$ python3 -q
>>> import numpy as np
>>> np.set_printoptions(precision=3, suppress=True, linewidth=120)
>>> M = np.load("case7.npy")
>>> print(M)
[[-2.  1.  0.  0.]
 [ 0. -2.  1.  0.]
 [ 0.  0. -2.  1.]
 [ 0.  0.  0. -2.]]
>>> # triangular: eigenvalues sit on the diagonal
>>> Q, R = np.linalg.qr(M)
>>> print(Q @ R)
[[-2.  1.  0.  0.]
 [ 0. -2.  1.  0.]
 [ 0.  0. -2.  1.]
 [ 0.  0.  0. -2.]]
>>> x = np.array([-1, 1, 4, -1])
>>> target = M @ x
>>> print(target)
[ 3.  2. -9.  2.]
>>> print(np.linalg.solve(M, target + M[:, 3]))
[-1.  1.  4. -0.]
>>> print(np.linalg.solve(M, M[:, 1]))
[-0.  1. -0. -0.]
>>> print(np.linalg.solve(M, -1 * target))
[ 1. -1. -4.  1.]
>>> r0 = np.array([1, 0, 0, 0])
>>> M2 = M + np.outer(r0, np.eye(4)[1])
>>> print(np.linalg.matrix_rank(np.linalg.inv(M2) - np.linalg.inv(M), tol=1e-8))
1
>>> print(M2)
[[-2.  2.  0.  0.]
 [ 0. -2.  1.  0.]
 [ 0.  0. -2.  1.]
 [ 0.  0.  0. -2.]]
>>> rng = np.random.default_rng(1290)
>>> M2 = M + rng.integers(-2, 3, (4, 3)) @ rng.integers(-2, 3, (3, 4))
>>> print(M2)
[[ -6.   1.   2.   3.]
 [  2.  -7.  -5.  -4.]
 [  0.   0.  -2.   1.]
 [  0.   0. -10.  -7.]]
>>> print(np.linalg.svd(M2 - M, compute_uv=False))
[14.11   4.746  3.657  0.   ]
>>> m1 = np.loadtxt("x.csv", delimiter=",")
>>> print(m1)
[[ 0.  0. -2.  2.]
 [ 0.  0. -2. -3.]
 [ 2.  2.  0. -1.]
 [-2.  3.  1.  0.]]
>>> print(np.linalg.matrix_rank(m1))
4
>>> print(np.unravel_index(np.abs(m1).argmax(), m1.shape))
(np.int64(1), np.int64(3))
>>> print(round(float(np.linalg.norm(m1)), 3))
6.633
>>> print(m1.shape)
(4, 4)
>>> print(m1.mean(axis=0))
[ 0.    1.25 -0.75 -0.5 ]
>>> print(np.diff(m1, axis=0))
[[ 0.  0.  0. -5.]
 [ 2.  2.  2.  2.]
 [-4.  1.  1.  1.]]
>>> print(m1.sum(axis=1))
[ 0. -5.  3.  2.]
>>> J = np.array([[8, 8, 4, 8], [4, 4, 2, 4], [6, 6, 3, 6], [8, 8, 4, 8]])
>>> P = np.triu(np.array([[-2, -1, 0, 0], [-2, 1, 3, -1], [-1, 3, -2, -1], [3, 1, 2, 1]]), 1) + np.eye(4)
>>> M2 = P @ J @ np.linalg.inv(P)
>>> print(round(np.linalg.det(M2), 3))
0.0
>>> print(P @ J - J @ P)
[[ -4.   4. -26.   8.]
 [ 10.  14.  -7.  16.]
 [ -8.  -2. -22.   1.]
 [  0.   8. -24.  12.]]
>>> print(np.linalg.matrix_rank(M2))
1
>>> M2 = J[0, 0] * J[1:] - np.outer(J[1:, 0], J[0])
>>> print(M2)
[[0 0 0 0]
 [0 0 0 0]
 [0 0 0 0]]
>>> print(np.linalg.matrix_rank(M2), np.linalg.matrix_rank(J))
0 1
>>> print(np.flatnonzero(~M2.round(6).any(axis=1)))
[0 1 2]
>>> rank = np.linalg.matrix_rank(J)
>>> print(rank)
1
>>> N = np.linalg.svd(J)[2][rank:].T
>>> print([int(np.linalg.matrix_rank(J[:i])) for i in range(1, len(J) + 1)])
[1, 1, 1, 1]
>>> print([int(np.linalg.matrix_rank(np.delete(J, i, axis=0))) for i in range(4)])
[1, 1, 1, 1]
>>> print(np.linalg.matrix_rank(J.T @ J), np.linalg.matrix_rank(J @ J.T))
1 1
>>> print(J @ np.linalg.pinv(J) @ J)
[[8. 8. 4. 8.]
 [4. 4. 2. 4.]
 [6. 6. 3. 6.]
 [8. 8. 4. 8.]]
>>> print(np.linalg.lstsq(J[:-1].T, J[-1])[2])
1
>>> print(np.abs(np.diag(np.linalg.qr(J)[1])) > 1e-9)
[ True False False False]
>>> idx = rng.permutation(4)
>>> print(idx)
[0 2 3 1]
>>> M2 = J[idx][:, idx]
>>> print(M2)
[[8 4 8 8]
 [6 3 6 6]
 [8 4 8 8]
 [4 2 4 4]]
>>> data = np.load("arr.npy")
>>> print(data)
[[ 11.128   8.61  -11.82    4.709]
 [  0.379   2.356   2.883  -0.681]
 [  2.669   2.256  -5.203   1.739]]
>>> left, sig, VT = np.linalg.svd(data, full_matrices=False)
>>> print((sig > 1e-8).sum())
3
>>> print(np.round(left.T @ data @ VT.T, 3) + 0)
[[20.   0.   0. ]
 [ 0.   4.   0. ]
 [ 0.   0.   0.8]]
>>> print(sig)
[20.   4.   0.8]
>>> print(round(float(np.sqrt((sig ** 2).sum())), 3), round(float(np.linalg.norm(data)), 3))
20.412 20.412
>>> print(np.round(VT @ VT.T, 3) + 0)
[[1. 0. 0.]
 [0. 1. 0.]
 [0. 0. 1.]]
>>> print(np.allclose(left * sig @ VT, data))
True
>>> x = np.array([-1, 9, 3, -6])
>>> a = np.maximum(data @ x, 0)
>>> print(np.maximum(data @ (3 * x), 0))
[  7.944 100.68    0.   ]
>>> print(data.T @ a)
[ 42.186 101.867  65.454 -10.385]
>>> print(np.maximum(data @ x, 0) - np.maximum(-data @ x, 0))
[ 2.648 33.56  -8.408]
>>> M2 = data / np.sqrt((data ** 2).mean(axis=1, keepdims=True))
>>> print(data - data.mean(axis=1, keepdims=True))
[[  7.971   5.453 -14.977   1.552]
 [ -0.855   1.122   1.649  -1.915]
 [  2.304   1.891  -5.568   1.374]]
>>> print(data.mean(axis=0))
[ 4.725  4.407 -4.713  1.922]
>>> print(data.sum(axis=1))
[12.627  4.937  1.461]
>>> print(np.diff(data, axis=0))
[[-10.749  -6.254  14.703  -5.39 ]
 [  2.29   -0.1    -8.086   2.42 ]]
>>> print(data.shape)
(3, 4)
>>> print(data.sum(axis=0))
[ 14.176  13.222 -14.14    5.767]
>>> print(np.linalg.matrix_rank(data))
3
>>> F = np.array([[2, 0, 0],
...     [0, 0, 0],
...     [4, 0, 0],
...     [0, 0, 0],
...     [6, 0, 4],
...     [0, 0, 0],
...     [2, 0, 0],
...     [0, 0, 0],
...     [0, 0, 0],
...     [0, 0, 0],
...     [0, 0, 0],
...     [0, 0, 0],
...     [0, 0, 0],
...     [0, 0, 0],
...     [0, 0, 0],
...     [4, 0, 0]])
>>> # rank 2
>>> blk = np.stack([F, 5 * F, F[::-1]])
>>> print(blk.shape)
(3, 16, 3)
>>> print(np.linalg.matrix_rank(blk.reshape(3, -1)))
2
>>> print((blk @ F.T).shape)
(3, 16, 16)
>>> print(np.einsum("bij,cij->bc", blk, blk))
[[  92  460   16]
 [ 460 2300   80]
 [  16   80   92]]
